$ python -q
>>> import numpy as np
>>> np.set_printoptions(precision=2, suppress=True, linewidth=100)
>>> rd = lambda a: np.round(a, 2) + 0
>>> J = np.load("m.npy")
>>> J
array([[-6,  9, -8,  2, -3],
       [-5,  4, -5,  0, -3],
       [-7,  2, -3, -5,  2],
       [ 0,  0,  0,  0,  0],
       [-3,  3, -1, -3,  5],
       [ 0,  0,  0,  0,  0],
       [-2, -2,  2, -5,  5],
       [-5,  4, -5,  0, -3],
       [ 5,  2,  3,  4, -3],
       [-2, -2,  2, -5,  5],
       [-2, -2,  2, -5,  5],
       [ 1, -3, -1,  5,  1],
       [-6,  9, -8,  2, -3],
       [-1,  5, -3,  2,  0],
       [-1, 11, -5,  6, -6],
       [ 1, -3, -1,  5,  1],
       [-3,  3, -1, -3,  5],
       [-1, -5,  1,  0,  6],
       [-1, -5,  1,  0,  6],
       [-6, -1, -4,  0,  3],
       [ 0,  0,  0,  0,  0],
       [-1, -5,  1,  0,  6],
       [ 1, -3, -1,  5,  1],
       [-2, -2,  2, -5,  5],
       [ 0,  0,  0,  0,  0],
       [-1,  5, -3,  2,  0],
       [ 1, -3, -1,  5,  1],
       [ 0,  0,  0,  0,  0],
       [ 5,  4, -1, 11, -2]])
>>> # row 5 repeats row 3
>>> Xc = (J - J.mean(axis=0)) / J.std(axis=0)
>>> rd(Xc.std(axis=0))
array([1., 1., 1., 1., 1.])
>>> np.argwhere(np.abs(Xc) > 2)
array([[ 0,  2],
       [ 8,  0],
       [12,  2],
       [14,  1],
       [14,  4],
       [28,  0],
       [28,  3]])
>>> c = np.linalg.lstsq(np.delete(Xc, 0, axis=1), Xc[:, 0])[0]
>>> np.abs(c).argmax()
np.int64(1)
>>> rd(1 - np.var(Xc[:, 0] - np.delete(Xc, 0, axis=1) @ c))
np.float64(0.98)
>>> Xc = J - J.mean(axis=0)
>>> V = np.linalg.svd(Xc)[2][:4]
>>> out = Xc - Xc @ V.T @ V
>>> rd((Xc @ V.T).std(axis=0))
array([5.83, 4.37, 2.12, 1.41])
>>> rd(np.cov(Xc @ V.T, rowvar=False))
array([[35.23,  0.  ,  0.  ,  0.  ],
       [ 0.  , 19.8 ,  0.  ,  0.  ],
       [ 0.  ,  0.  ,  4.67,  0.  ],
       [ 0.  ,  0.  ,  0.  ,  2.06]])
>>> out = np.c_[J[:, :2] @ np.array([[2, -4], [-4, 9]]), np.array([1, 0, 0, 2, 1, 0, 0, 1, 2, 0, 3, 2, 2, 1, 3, 3, 2, 1, 1, 3, 0, 3, 0, 2, 2, 0, 2, 2, 0])]
>>> out
array([[-48, 105,   1],
       [-26,  56,   0],
       [-22,  46,   0],
       [  0,   0,   2],
       [-18,  39,   1],
       [  0,   0,   0],
       [  4, -10,   0],
       [-26,  56,   1],
       [  2,  -2,   2],
       [  4, -10,   0],
       [  4, -10,   3],
       [ 14, -31,   2],
       [-48, 105,   2],
       [-22,  49,   1],
       [-46, 103,   3],
       [ 14, -31,   3],
       [-18,  39,   2],
       [ 18, -41,   1],
       [ 18, -41,   1],
       [ -8,  15,   3],
       [  0,   0,   0],
       [ 18, -41,   3],
       [ 14, -31,   0],
       [  4, -10,   2],
       [  0,   0,   2],
       [-22,  49,   0],
       [ 14, -31,   2],
       [  0,   0,   2],
       [ -6,  16,   0]])
>>> rd(np.linalg.norm(np.linalg.qr(J)[0].T @ out, axis=0) ** 2 / ((out ** 2).sum(axis=0) + 1e-12))
array([1.  , 1.  , 0.52])
